$ ipython --no-banner

In [1]: import numpy as np

In [2]: np.set_printoptions(suppress=True, linewidth=160)

In [3]: def rd(a):
   ...:     return np.round(a, 2) + 0
   ...: 

In [4]: K = np.load("dump.npy")

In [5]: print(K)
[[ 0.15  1.    1.  ]
 [ 0.    1.    1.  ]
 [-0.35  0.52  0.99]
 [ 0.24  0.48 -0.64]
 [ 0.12 -0.27 -0.74]
 [-0.32  0.95  1.  ]
 [-0.03  0.07  0.24]
 [ 0.35 -0.99 -1.  ]
 [-0.26 -0.97 -0.63]
 [-0.03 -1.   -1.  ]
 [ 0.18  0.94  0.71]
 [ 0.15 -0.34 -0.83]
 [ 0.12  0.49 -0.09]
 [ 0.15  1.    1.  ]
 [ 0.29  1.    0.99]]

In [6]: t3 = np.stack([K, -3 * K, K[::-1]])

In [7]: rd(np.einsum("bij,cij->bc", t3, t3))
Out[7]: 
array([[ 20.9 , -62.7 ,   5.41],
       [-62.7 , 188.11, -16.22],
       [  5.41, -16.22,  20.9 ]])

In [8]: t3.shape
Out[8]: (3, 15, 3)

In [9]: np.linalg.matrix_rank(t3)
Out[9]: array([3, 3, 3])

In [10]: rd(np.linalg.norm(t3, axis=(1, 2)))
Out[10]: array([ 4.57, 13.72,  4.57])

In [11]: O, evecs = np.linalg.qr(K[:, :2])[0], np.linalg.qr(K[:, 2:])[0]

In [12]: sig = np.linalg.svd(O.T @ evecs, compute_uv=False)

In [13]: rd(np.linalg.norm(O @ O.T - evecs @ evecs.T, 2))
Out[13]: np.float64(1.0)

In [14]: print((sig > 0.9).sum())
1

In [15]: proj = K @ np.linalg.solve(K.T @ K, K.T)

In [16]: np.linalg.matrix_rank(np.eye(15) - proj)
Out[16]: np.int64(12)

In [17]: Xs = K - K.mean(axis=0)

In [18]: evecs = np.linalg.svd(Xs)[2][:1]

In [19]: M2 = Xs - Xs @ evecs.T @ evecs

In [20]: rd(np.diag(evecs.T @ evecs))
Out[20]: array([0.  , 0.45, 0.55])

In [21]: rd(np.cov(Xs @ evecs.T, rowvar=False))
Out[21]: np.float64(1.28)

In [22]: rd((Xs @ evecs.T).std(axis=0))
Out[22]: array([1.09])

In [23]: idx = K[:, 0] > np.median(K[:, 0])

In [24]: u = K[idx].mean(axis=0) - K[~idx].mean(axis=0)

In [25]: print(rd(u))
[0.31 0.34 0.08]

In [26]: np.argsort(-np.abs(u).round(6), kind="stable")
Out[26]: array([1, 0, 2])

In [27]: print(((K - K.mean(axis=0)) @ u > 0).astype(int))
[1 1 1 1 0 1 0 0 0 0 1 0 1 1 1]

In [28]: F = np.load("data.npy")

In [29]: rd(F)
Out[29]: 
array([[-0.19,  0.01,  0.7 ],
       [ 0.61, -0.67,  0.37],
       [-0.76, -0.59,  0.06],
       [-0.08,  0.45,  0.61]])

In [30]: O = F.astype(float).copy()

In [31]: for j in range(3):
    ...:     O[:, j] -= O[:, :j] @ (O[:, :j].T @ O[:, j])
    ...:     O[:, j] /= np.linalg.norm(O[:, j])
    ...: 

In [32]: rd(O.T @ F)
Out[32]: 
array([[1., 0., 0.],
       [0., 1., 0.],
       [0., 0., 1.]])

In [33]: rd(O.T @ O)
Out[33]: 
array([[1., 0., 0.],
       [0., 1., 0.],
       [0., 0., 1.]])

In [34]: M2 = F / np.sqrt((F ** 2).mean(axis=1, keepdims=True))

In [35]: np.linalg.matrix_rank(M2) == np.linalg.matrix_rank(F)
Out[35]: np.True_

In [36]: rd(F - F.mean(axis=1, keepdims=True))
Out[36]: 
array([[-0.36, -0.16,  0.52],
       [ 0.51, -0.78,  0.27],
       [-0.33, -0.16,  0.49],
       [-0.41,  0.12,  0.28]])

In [37]: cent = np.array([[1, 1, 3], [2, 1, 3]])

In [38]: m1 = np.repeat(cent, 27 // 2, axis=0)

In [39]: rng = np.random.default_rng(169207)

In [40]: m1 = m1 + 0.1 * rng.normal(size=m1.shape)

In [41]: rd(m1)
Out[41]: 
array([[0.98, 1.  , 3.2 ],
       [1.01, 0.99, 2.95],
       [0.89, 0.95, 2.88],
       [0.95, 0.91, 3.04],
       [1.02, 1.06, 3.02],
       [0.97, 1.01, 2.83],
       [0.98, 0.79, 2.81],
       [1.17, 1.07, 2.92],
       [0.95, 1.03, 3.  ],
       [0.98, 0.93, 2.97],
       [1.01, 0.82, 3.  ],
       [1.01, 1.07, 2.98],
       [1.05, 0.95, 2.97],
       [1.81, 0.92, 3.11],
       [1.95, 0.95, 3.04],
       [2.03, 0.97, 2.89],
       [2.1 , 1.1 , 3.04],
       [2.06, 0.95, 2.84],
       [2.08, 0.97, 2.94],
       [1.97, 1.09, 3.06],
       [1.98, 0.88, 2.93],
       [1.94, 0.86, 2.93],
       [2.02, 0.96, 2.85],
       [1.97, 0.9 , 3.02],
       [2.11, 1.05, 2.86],
       [1.83, 1.08, 2.95]])

In [42]: cent = m1[[10, 20]].astype(float)

In [43]: for _ in range(4):
    ...:     idx = np.linalg.norm(m1[:, None] - cent, axis=-1).argmin(axis=1)
    ...:     cent = np.array([m1[idx == j].mean(axis=0) for j in range(2)])
    ...: 

In [44]: idx
Out[44]: array([0, 0, 0, 0, 0, 0, 0, 0, 0, 0, 0, 0, 0, 1, 1, 1, 1, 1, 1, 1, 1, 1, 1, 1, 1, 1])

In [45]: rd(cent)
Out[45]: 
array([[1.  , 0.97, 2.97],
       [1.99, 0.98, 2.96]])

In [46]: cov = cent.T @ cent

In [47]: print(rd(cov))
[[ 4.95  2.9   8.84]
 [ 2.9   1.89  5.76]
 [ 8.84  5.76 17.56]]

In [48]: np.allclose(cov, cov.T)
Out[48]: True

In [49]: print((cent @ cent.T).shape)
(2, 2)

In [50]: rd(np.linalg.eigvalsh(cov)[::-1])
Out[50]: array([23.99,  0.4 ,  0.  ])

In [51]: rd(np.linalg.svd(cent, compute_uv=False) ** 2)
Out[51]: array([23.99,  0.4 ])

In [52]: rd(np.diag(cov))
Out[52]: array([ 4.95,  1.89, 17.56])

In [53]: [round(float(x), 2) for x in np.linalg.svd(cov, compute_uv=False)[:3]]
Out[53]: [23.99, 0.4, 0.0]

In [54]: np.linalg.matrix_rank(cov, rtol=0.1)
Out[54]: np.int64(1)

In [55]: np.argsort(-np.linalg.norm(cov, axis=0).round(6), kind="stable")[:3]
Out[55]: array([2, 0, 1])

In [56]: Xs = m1 - m1.mean(axis=0)

In [57]: evecs = np.linalg.svd(Xs)[2][:1]

In [58]: M2 = Xs - Xs @ evecs.T @ evecs

In [59]: rd((Xs @ evecs.T).std(axis=0))
Out[59]: array([0.5])

In [60]: rd(np.cov(Xs @ evecs.T, rowvar=False))
Out[60]: np.float64(0.26)

In [61]: print(rd(M2.std(axis=0)))
[0.   0.08 0.09]

In [62]: feats = np.load("test18.npy")

In [63]: rd(feats)
Out[63]: 
array([[-2.98,  1.99,  1.78],
       [-1.32, -3.41,  1.61],
       [ 2.32,  0.61,  3.2 ]])

In [64]: O = feats.astype(float).copy()

In [65]: for j in range(3):
    ...:     O[:, j] -= O[:, :j] @ (O[:, :j].T @ O[:, j])
    ...:     O[:, j] /= np.linalg.norm(O[:, j])
    ...: 

In [66]: rd(O)
Out[66]: 
array([[-0.74,  0.5 ,  0.44],
       [-0.33, -0.85,  0.4 ],
       [ 0.58,  0.15,  0.8 ]])

In [67]: rd(O[:, 2] @ O[:, 1])
Out[67]: np.float64(0.0)

In [68]: rd(O @ O.T)
Out[68]: 
array([[1., 0., 0.],
       [0., 1., 0.],
       [0., 0., 1.]])

In [69]: print(rd(np.linalg.svd(O, compute_uv=False)))
[1. 1. 1.]

In [70]: rd(O.T @ O)
Out[70]: 
array([[1., 0., 0.],
       [0., 1., 0.],
       [0., 0., 1.]])

In [71]: O, _ = np.linalg.qr(np.array([[0.3, -0.5, -1.3],
    ...:     [0.4, -1.6, -1.2],
    ...:     [-2.0, 0.0, -1.5],
    ...:     [0.7, 0.2, 0.1]]))

In [72]: E = O @ O.T

In [73]: rd(E)
Out[73]: 
array([[ 0.78,  0.12,  0.12,  0.38],
       [ 0.12,  0.94, -0.06, -0.2 ],
       [ 0.12, -0.06,  0.93, -0.21],
       [ 0.38, -0.2 , -0.21,  0.35]])

In [74]: Uu, sig, Vt = np.linalg.svd(E)

In [75]: evecs = Vt[:(sig > 1e-8).sum()]

In [76]: x0 = E[1] + -1 * E[3] + rng.integers(2) * np.eye(4)[3]

In [77]: rd(x0)
Out[77]: array([-0.26,  1.14,  0.15,  0.45])

In [78]: np.linalg.matrix_rank(np.vstack([E, x0]))
Out[78]: np.int64(4)

In [79]: rd(np.linalg.norm(x0 - evecs.T @ evecs @ x0))
Out[79]: np.float64(0.81)

In [80]: print(np.allclose(evecs.T @ evecs @ x0, x0))
False

In [81]: ang = np.radians(90)

In [82]: r_ = np.eye(4)

In [83]: r_[2, 2] = r_[1, 1] = np.cos(ang)

In [84]: r_[2, 1], r_[1, 2] = -np.sin(ang), np.sin(ang)

In [85]: print(rd(r_))
[[ 1.  0.  0.  0.]
 [ 0.  0.  1.  0.]
 [ 0. -1.  0.  0.]
 [ 0.  0.  0.  1.]]

In [86]: M2 = E @ r_.T

In [87]: rd(M2)
Out[87]: 
array([[ 0.78,  0.12, -0.12,  0.38],
       [ 0.12, -0.06, -0.94, -0.2 ],
       [ 0.12,  0.93,  0.06, -0.21],
       [ 0.38, -0.21,  0.2 ,  0.35]])

In [88]: print(np.allclose(E @ E.T, M2 @ M2.T))
True

In [89]: rd(np.linalg.det(r_)), np.trace(r_)
Out[89]: (np.float64(1.0), np.float64(2.0))

In [90]: rd(np.abs(M2 - E).max(axis=0))
Out[90]: array([0.  , 1.  , 0.87, 0.  ])

In [91]: np.linalg.matrix_rank(E, rtol=0.1)
Out[91]: np.int64(3)

In [92]: [round(float(x), 2) for x in np.linalg.svd(E, compute_uv=False)[:3]]
Out[92]: [1.0, 1.0, 1.0]

In [93]: np.argsort(-np.linalg.norm(E, axis=0).round(6), kind="stable")[:3]
Out[93]: array([1, 2, 0])

In [94]: r = np.linalg.matrix_rank(E)

In [95]: r
Out[95]: np.int64(3)

In [96]: null = np.linalg.svd(E)[2][r:].T

In [97]: np.allclose(E @ null, 0)
Out[97]: True

In [98]: [int(np.linalg.matrix_rank(E[:, :j + 1])) for j in range(4)]
Out[98]: [1, 2, 3, 3]

In [99]: rd(null[:, 0] / null[np.abs(null[:, 0]).round(6).argmax(), 0])
Out[99]: array([-0.58,  0.31,  0.32,  1.  ])

In [100]: null.shape
Out[100]: (4, 1)

In [101]: evals, evecs = np.linalg.eigh(E)

In [102]: rd(np.linalg.eigvalsh(E @ E))
Out[102]: array([0., 1., 1., 1.])

In [103]: print(rd(evecs.T @ E @ evecs))
[[0. 0. 0. 0.]
 [0. 1. 0. 0.]
 [0. 0. 1. 0.]
 [0. 0. 0. 1.]]

In [104]: (evals > 1e-8).sum(), (evals < -1e-8).sum()
Out[104]: (np.int64(3), np.int64(0))

In [105]: rd(evecs @ np.diag(evals) @ evecs.T)
Out[105]: 
array([[ 0.78,  0.12,  0.12,  0.38],
       [ 0.12,  0.94, -0.06, -0.2 ],
       [ 0.12, -0.06,  0.93, -0.21],
       [ 0.38, -0.2 , -0.21,  0.35]])

In [106]: rd(evecs.T @ evecs)
Out[106]: 
array([[1., 0., 0., 0.],
       [0., 1., 0., 0.],
       [0., 0., 1., 0.],
       [0., 0., 0., 1.]])

In [107]: rd(evals.sum()), rd(np.trace(E))
Out[107]: (np.float64(3.0), np.float64(3.0))

In [108]: X = np.cumsum(np.array([[2, 3, 1],
     ...:     [3, 0, 2],
     ...:     [2, 0, 1],
     ...:     [1, 0, 3],
     ...:     [1, 2, 2],
     ...:     [1, 3, 0],
     ...:     [0, 3, 2],
     ...:     [1, 1, 2],
     ...:     [1, 2, 0],
     ...:     [2, 1, 3]]), axis=0)

In [109]: X
Out[109]: 
array([[ 2,  3,  1],
       [ 5,  3,  3],
       [ 7,  3,  4],
       [ 8,  3,  7],
       [ 9,  5,  9],
       [10,  8,  9],
       [10, 11, 11],
       [11, 12, 13],
       [12, 14, 13],
       [14, 15, 16]])

In [110]: Xs = X - X.mean(axis=1)
Traceback (most recent call last):
  Cell In[110], line 1
    Xs = X - X.mean(axis=1)
ValueError: operands could not be broadcast together with shapes (10,3) (10,) 


In [111]: Xs = X - X.mean(axis=0)

In [112]: Uu, sig, Vt = np.linalg.svd(Xs, full_matrices=False)

In [113]: np.abs(Uu[:, 0]).argmax()
Out[113]: np.int64(9)

In [114]: np.linalg.matrix_rank(Xs)
Out[114]: np.int64(3)

In [115]: (np.sign(Uu[:, 0]) == np.sign(Uu[0, 0])).astype(int)
Out[115]: array([1, 1, 1, 1, 1, 0, 0, 0, 0, 0])

In [116]: rd(Vt[0] * np.sign(Vt[0, np.abs(Vt[0]).argmax()]))
Out[116]: array([0.44, 0.63, 0.64])

In [117]: rd(np.abs(Vt[-1]))
Out[117]: array([0.71, 0.19, 0.68])
